>>> import numpy as np
>>> import numpy.linalg as la
>>> np.set_printoptions(suppress=True, linewidth=140)
>>> def rd(a):
...     return np.round(a, 1) + 0
... 
>>> arr = np.loadtxt("a.csv", delimiter=",")
>>> print(arr)
[[ 3.  1.  2.  0.  3. -3. -2.  3.]
 [ 1.  1.  3.  1.  2. -3. -2.  2.]
 [ 1.  3.  1.  1.  1. -3. -2.  3.]
 [ 2.  0.  3.  3.  3.  1. -3.  0.]
 [ 3.  2.  2.  3.  3. -1.  0.  0.]
 [ 0.  0.  0.  0.  0. -2. -2. -1.]
 [ 0.  0.  0.  0.  0.  2. -2. -2.]
 [ 0.  0.  0.  0.  0.  0. -2.  0.]]
>>> x = np.array([0, 2, 1, 2, 0, 1, 0, 1])
>>> h1 = np.maximum(arr @ x, 0)
>>> print(arr.T @ h1)
[ 80.  59.  87.  78.  96. -58. -68.  51.]
>>> print(arr * (h1 > 1e-9)[:, None])
[[ 3.  1.  2.  0.  3. -3. -2.  3.]
 [ 1.  1.  3.  1.  2. -3. -2.  2.]
 [ 1.  3.  1.  1.  1. -3. -2.  3.]
 [ 2.  0.  3.  3.  3.  1. -3.  0.]
 [ 3.  2.  2.  3.  3. -1.  0.  0.]
 [ 0.  0.  0.  0.  0. -0. -0. -0.]
 [ 0.  0.  0.  0.  0.  0. -0. -0.]
 [ 0.  0.  0.  0.  0.  0. -0.  0.]]
>>> print(rd(np.tanh(arr @ x)))
[ 1.  1.  1.  1.  1. -1.  0.  0.]
>>> print(np.flatnonzero(h1 > 1e-9))
[0 1 2 3 4]
>>> print(h1)
[ 4.  6.  9. 10. 11.  0.  0.  0.]
>>> x = np.array([3, 0, 2, 0, 1, 1, 3, 0])
>>> target = arr @ x
>>> print(target)
[ 7.  2. -3.  7. 15. -8. -4. -6.]
>>> print(rd(la.solve(arr.T, arr[0])))
[1. 0. 0. 0. 0. 0. 0. 0.]
>>> print(rd(la.solve(arr, 2 * target)))
[6. 0. 4. 0. 2. 2. 6. 0.]
>>> X = np.loadtxt("arr.csv", delimiter=",")
>>> print(rd(X))
[[-0.1 -0.4  0.6  0.1 -0.3  0.2  0.   0.4  0.4]
 [-0.4 -0.7 -0.2  0.  -0.1  0.2  0.2 -0.3 -0.5]
 [-0.4  0.1  0.  -0.2 -0.2  0.3 -0.8 -0.2  0.2]
 [ 0.4  0.1 -0.2 -0.4  0.   0.7  0.1  0.2 -0.1]
 [ 0.4  0.   0.2  0.3 -0.5  0.1  0.1 -0.6  0.1]
 [ 0.   0.2 -0.1  0.2 -0.6 -0.1 -0.2  0.5 -0.5]
 [ 0.   0.1  0.2  0.7  0.4  0.4 -0.2  0.1 -0.3]
 [-0.5  0.5  0.4 -0.2 -0.1  0.1  0.4 -0.2 -0.2]
 [ 0.3 -0.2  0.5 -0.3  0.2 -0.3 -0.3 -0.1 -0.5]]
>>> Y = la.inv(X)
>>> print(rd(la.cond(X)))
1.0
>>> print(rd(X @ Y))
[[1. 0. 0. 0. 0. 0. 0. 0. 0.]
 [0. 1. 0. 0. 0. 0. 0. 0. 0.]
 [0. 0. 1. 0. 0. 0. 0. 0. 0.]
 [0. 0. 0. 1. 0. 0. 0. 0. 0.]
 [0. 0. 0. 0. 1. 0. 0. 0. 0.]
 [0. 0. 0. 0. 0. 1. 0. 0. 0.]
 [0. 0. 0. 0. 0. 0. 1. 0. 0.]
 [0. 0. 0. 0. 0. 0. 0. 1. 0.]
 [0. 0. 0. 0. 0. 0. 0. 0. 1.]]
>>> print(rd(la.det(X) * Y))
[[-0.1 -0.4 -0.4  0.4  0.4  0.   0.  -0.5  0.3]
 [-0.4 -0.7  0.1  0.1  0.   0.2  0.1  0.5 -0.2]
 [ 0.6 -0.2  0.  -0.2  0.2 -0.1  0.2  0.4  0.5]
 [ 0.1  0.  -0.2 -0.4  0.3  0.2  0.7 -0.2 -0.3]
 [-0.3 -0.1 -0.2  0.  -0.5 -0.6  0.4 -0.1  0.2]
 [ 0.2  0.2  0.3  0.7  0.1 -0.1  0.4  0.1 -0.3]
 [ 0.   0.2 -0.8  0.1  0.1 -0.2 -0.2  0.4 -0.3]
 [ 0.4 -0.3 -0.2  0.2 -0.6  0.5  0.1 -0.2 -0.1]
 [ 0.4 -0.5  0.2 -0.1  0.1 -0.5 -0.3 -0.2 -0.5]]
>>> print(rd(la.slogdet(X)[0]))
1.0
>>> print(rd(Y))
[[-0.1 -0.4 -0.4  0.4  0.4  0.   0.  -0.5  0.3]
 [-0.4 -0.7  0.1  0.1  0.   0.2  0.1  0.5 -0.2]
 [ 0.6 -0.2  0.  -0.2  0.2 -0.1  0.2  0.4  0.5]
 [ 0.1  0.  -0.2 -0.4  0.3  0.2  0.7 -0.2 -0.3]
 [-0.3 -0.1 -0.2  0.  -0.5 -0.6  0.4 -0.1  0.2]
 [ 0.2  0.2  0.3  0.7  0.1 -0.1  0.4  0.1 -0.3]
 [ 0.   0.2 -0.8  0.1  0.1 -0.2 -0.2  0.4 -0.3]
 [ 0.4 -0.3 -0.2  0.2 -0.6  0.5  0.1 -0.2 -0.1]
 [ 0.4 -0.5  0.2 -0.1  0.1 -0.5 -0.3 -0.2 -0.5]]
